$ python -q
>>> import numpy as np
>>> np.set_printoptions(precision=3, suppress=True, linewidth=200)
>>> arr = np.load("m.npy")
>>> print(arr)
[[ -8  -2  -6   8]
 [ -8  -2  -6   8]
 [  4   1   3  -4]
 [ 12   3   9 -12]
 [  4   1   3  -4]
 [-12  -3  -9  12]
 [ -4  -1  -3   4]
 [ 12   3   9 -12]]
>>> B = np.array([[1, 0, 2], [0, 1, 2], [0, 1, 2], [2, 0, 2]])
>>> print(np.einsum("ik,kj->ji", arr, B))
[[  8   8  -4 -12  -4  12   4 -12]
 [ -8  -8   4  12   4 -12  -4  12]
 [-16 -16   8  24   8 -24  -8  24]]
>>> print(np.einsum("ik,kj->ij", arr, B))
[[  8  -8 -16]
 [  8  -8 -16]
 [ -4   4   8]
 [-12  12  24]
 [ -4   4   8]
 [ 12 -12 -24]
 [  4  -4  -8]
 [-12  12  24]]
>>> print(np.einsum("ij,ij->i", arr, arr))
[168 168  42 378  42 378  42 378]
>>> F = np.array([[3, 1, 0, 0, 0, 0],
...     [1, 1, 0, 0, 0, 0],
...     [2, 2, 0, 0, 0, 0],
...     [0, 0, 3, 1, 0, 0],
...     [0, 0, 1, 1, 0, 0],
...     [0, 0, 2, 2, 0, 0],
...     [0, 0, 0, 0, 3, 1],
...     [0, 0, 0, 0, 1, 1],
...     [0, 0, 0, 0, 2, 2]])
>>> t3 = np.stack([F, 3 * F, F[::-1]])
>>> print((t3 @ F.T).shape)
(3, 9, 9)
>>> print(t3.sum(axis=0))
[[12  4  0  0  2  2]
 [ 4  4  0  0  1  1]
 [ 8  8  0  0  3  1]
 [ 0  0 14  6  0  0]
 [ 0  0  5  5  0  0]
 [ 0  0 11  9  0  0]
 [ 2  2  0  0 12  4]
 [ 1  1  0  0  4  4]
 [ 3  1  0  0  8  8]]
>>> print(t3.shape)
(3, 9, 6)
>>> X = np.loadtxt("test10.csv", delimiter=",")
>>> print(X)
[[1.    0.    0.    0.    0.   ]
 [0.333 0.333 0.    0.333 0.   ]
 [0.    0.    1.    0.    0.   ]
 [0.    0.    0.    1.    0.   ]
 [0.    0.    0.    0.    1.   ]]
>>> # a transition matrix
>>> vec = np.array([1, 1, 2, 3, 3])
>>> target = X @ vec
>>> print(target)
[1.    1.667 2.    3.    3.   ]
>>> print(np.linalg.solve(X, 2 * target))
[2. 2. 4. 6. 6.]
>>> print(np.linalg.solve(X, target))
[1. 1. 2. 3. 3.]
>>> print(np.linalg.solve(X, X[:, 4]))
[0. 0. 0. 0. 1.]
>>> ev, evecs = np.linalg.eig(X)
>>> print(X @ evecs[:, 0] - ev[0] * evecs[:, 0])
[0. 0. 0. 0. 0.]
>>> print(np.sort(np.linalg.eigvals(np.linalg.inv(X))))
[1. 1. 1. 1. 3.]
>>> print(np.sort(np.linalg.eigvals(X.T)))
[0.333 1.    1.    1.    1.   ]
>>> print(ev)
[0.333 1.    1.    1.    1.   ]
>>> B = X / np.linalg.norm(X, axis=1, keepdims=True)
>>> gram = B @ B.T
>>> print(np.linalg.norm(B, axis=1))
[1. 1. 1. 1. 1.]
>>> print(np.argwhere(np.triu(np.abs(gram) > 0.95, 1)))
[]
>>> print((gram - 2 * np.eye(5)).round(6).argmax(axis=1))
[1 0 0 1 0]
>>> W0 = np.load("run12.npy")
>>> print(W0)
[[ 0.4  0.3  1.4]
 [ 0.2 -1.7  0.8]
 [-1.1 -1.7  0.6]
 [ 0.   0.7  1.2]
 [ 0.6  0.  -0.4]
 [-1.4  0.3  0.1]
 [-2.2  0.9 -0.9]
 [-0.3 -0.2  1. ]
 [ 0.5  1.6 -0.6]
 [ 1.  -6.  -2.5]
 [ 0.3 -0.2  1.1]
 [ 0.  -0.9  0.5]
 [-1.6 -0.3 -0.1]
 [ 0.5 -0.5  0. ]
 [ 0.4  0.9  0.1]
 [ 0.7  0.6  0.9]
 [-0.1 -1.7  1.3]]
>>> gram = W0.T @ W0
>>> print(gram)
[[13.47 -4.77 -0.41]
 [-4.77 51.11  9.72]
 [-0.41  9.72 16.97]]
>>> print(np.linalg.matrix_rank(gram))
3
>>> print(np.diag(gram))
[13.47 51.11 16.97]
>>> rng = np.random.default_rng(207)
>>> m1 = np.eye(7, dtype=int)[rng.permutation(7)]
>>> print(m1)
[[0 1 0 0 0 0 0]
 [0 0 1 0 0 0 0]
 [0 0 0 0 1 0 0]
 [0 0 0 0 0 0 1]
 [0 0 0 0 0 1 0]
 [1 0 0 0 0 0 0]
 [0 0 0 1 0 0 0]]
>>> B = np.c_[W0[:, :2] @ np.array([[0, 0], [-1, -1]]), np.array([3, 1, 3, 2, 0, 2, 0, 0, 2, 0, 2, 2, 3, 5, 0, 3, 5])]
>>> print(B)
[[-0.3 -0.3  3. ]
 [ 1.7  1.7  1. ]
 [ 1.7  1.7  3. ]
 [-0.7 -0.7  2. ]
 [ 0.   0.   0. ]
 [-0.3 -0.3  2. ]
 [-0.9 -0.9  0. ]
 [ 0.2  0.2  0. ]
 [-1.6 -1.6  2. ]
 [ 6.   6.   0. ]
 [ 0.2  0.2  2. ]
 [ 0.9  0.9  2. ]
 [ 0.3  0.3  3. ]
 [ 0.5  0.5  5. ]
 [-0.9 -0.9  0. ]
 [-0.6 -0.6  3. ]
 [ 1.7  1.7  5. ]]
>>> print(np.round(np.linalg.lstsq(W0, B[:, 0])[0], 3) + 0)
[ 0. -1.  0.]
>>> print(np.linalg.norm(np.linalg.qr(W0)[0].T @ B, axis=0) ** 2 / ((B ** 2).sum(axis=0) + 1e-12))
[1.    1.    0.375]
>>> print(np.round(np.linalg.norm(B - W0 @ np.linalg.lstsq(W0, B)[0], axis=0), 3) + 0)
[0.    0.    8.176]
>>> Uu, sv, Vt = np.linalg.svd(m1, full_matrices=False)
>>> print((sv > 1e-8).sum())
7
>>> print(sv / sv[0])
[1. 1. 1. 1. 1. 1. 1.]
>>> print(np.cumsum(sv ** 2) / np.sum(sv ** 2))
[0.143 0.286 0.429 0.571 0.714 0.857 1.   ]
>>> B = np.array([[-1, 2, 2], [-2, 0, -1]])
>>> cent = np.kron(B, X)
>>> print(cent)
[[-1.    -0.    -0.    -0.    -0.     2.     0.     0.     0.     0.     2.     0.     0.     0.     0.   ]
 [-0.333 -0.333 -0.    -0.333 -0.     0.667  0.667  0.     0.667  0.     0.667  0.667  0.     0.667  0.   ]
 [-0.    -0.    -1.    -0.    -0.     0.     0.     2.     0.     0.     0.     0.     2.     0.     0.   ]
 [-0.    -0.    -0.    -1.    -0.     0.     0.     0.     2.     0.     0.     0.     0.     2.     0.   ]
 [-0.    -0.    -0.    -0.    -1.     0.     0.     0.     0.     2.     0.     0.     0.     0.     2.   ]
 [-2.    -0.    -0.    -0.    -0.     0.     0.     0.     0.     0.    -1.    -0.    -0.    -0.    -0.   ]
 [-0.667 -0.667 -0.    -0.667 -0.     0.     0.     0.     0.     0.    -0.333 -0.333 -0.    -0.333 -0.   ]
 [-0.    -0.    -2.    -0.    -0.     0.     0.     0.     0.     0.    -0.    -0.    -1.    -0.    -0.   ]
 [-0.    -0.    -0.    -2.    -0.     0.     0.     0.     0.     0.    -0.    -0.    -0.    -1.    -0.   ]
 [-0.    -0.    -0.    -0.    -2.     0.     0.     0.     0.     0.    -0.    -0.    -0.    -0.    -1.   ]]
>>> data = np.load("dump.npy")
>>> print(data)
[[-3 -2 -1  0  1  2  3]
 [ 4  5  6  7  8  9 10]]
>>> # row 1 dominates
>>> vec = np.array([-2, 1, 1, 1, -2, 2, 2])
>>> print(np.einsum("ij,j->i", data, vec))
[11 32]
>>> print(data @ vec)
[11 32]
>>> print((data @ vec).argmax())
1
>>> print(np.sign((data @ vec).round(6)))
[1 1]
>>> idx = rng.integers(0, 2, 3)
>>> mat = np.triu((idx[:, None] == idx) & (rng.random((3, 3)) < 0.8), 1).astype(int)
>>> mat += mat.T
>>> print(mat)
[[0 0 1]
 [0 0 1]
 [1 1 0]]
>>> # column 1 repeats column 0
>>> print(np.linalg.matrix_rank(mat, rtol=0.1))
2
>>> print(round(float(np.linalg.norm(mat, 2) / np.linalg.norm(mat)), 3))
0.707
>>> print(np.linalg.cond(mat) > 100)
True
>>> print([round(float(x), 3) for x in np.linalg.svd(mat, compute_uv=False)[:3]])
[1.414, 1.414, 0.0]
>>> print(np.unique(mat.round(6), axis=0).shape)
(2, 3)
>>> print(np.allclose(mat[:-1].T @ np.linalg.lstsq(mat[:-1].T, mat[-1])[0], mat[-1]))
False
>>> print(np.abs(np.diag(np.linalg.qr(mat)[1])) > 1e-9)
[ True False  True]
>>> K = np.array([[0, 1, 0], [1, 0, 0], [0, 0, 0]])
>>> # looks like rank 2
>>> B = np.array([[1, 2, -1], [2, 1, -2], [3, 1, 1]])
>>> print(K @ B)
[[ 2  1 -2]
 [ 1  2 -1]
 [ 0  0  0]]
>>> print(np.einsum("ij->j", K))
[1 1 0]
>>> print(np.vstack([K, B.T]).shape)
(6, 3)
>>> print(np.linalg.matrix_rank(K @ B))
2
>>> print(np.einsum("ik,kj->ji", K, B))
[[ 2  1  0]
 [ 1  2  0]
 [-2 -1  0]]
>>> print(np.einsum("ik,kj->ij", K, B))
[[ 2  1 -2]
 [ 1  2 -1]
 [ 0  0  0]]
>>> print(np.einsum("ij,ij->i", K, K))
[1 1 0]
>>> print(np.argsort(-np.linalg.norm(K, axis=0).round(6), kind="stable")[:3])
[0 1 2]
>>> print(np.linalg.svd(K, compute_uv=False))
[1. 1. 0.]
>>> print(np.linalg.pinv(K))
[[0. 1. 0.]
 [1. 0. 0.]
 [0. 0. 0.]]
>>> print(np.all(np.linalg.eigvalsh(K) > 0))
False
>>> print(np.round(np.linalg.eigvalsh(K).min(), 3))
-1.0
>>> print([round(float(np.linalg.det(K[:i, :i])), 2) + 0 for i in range(1, 4)])
[0.0, -1.0, 0.0]
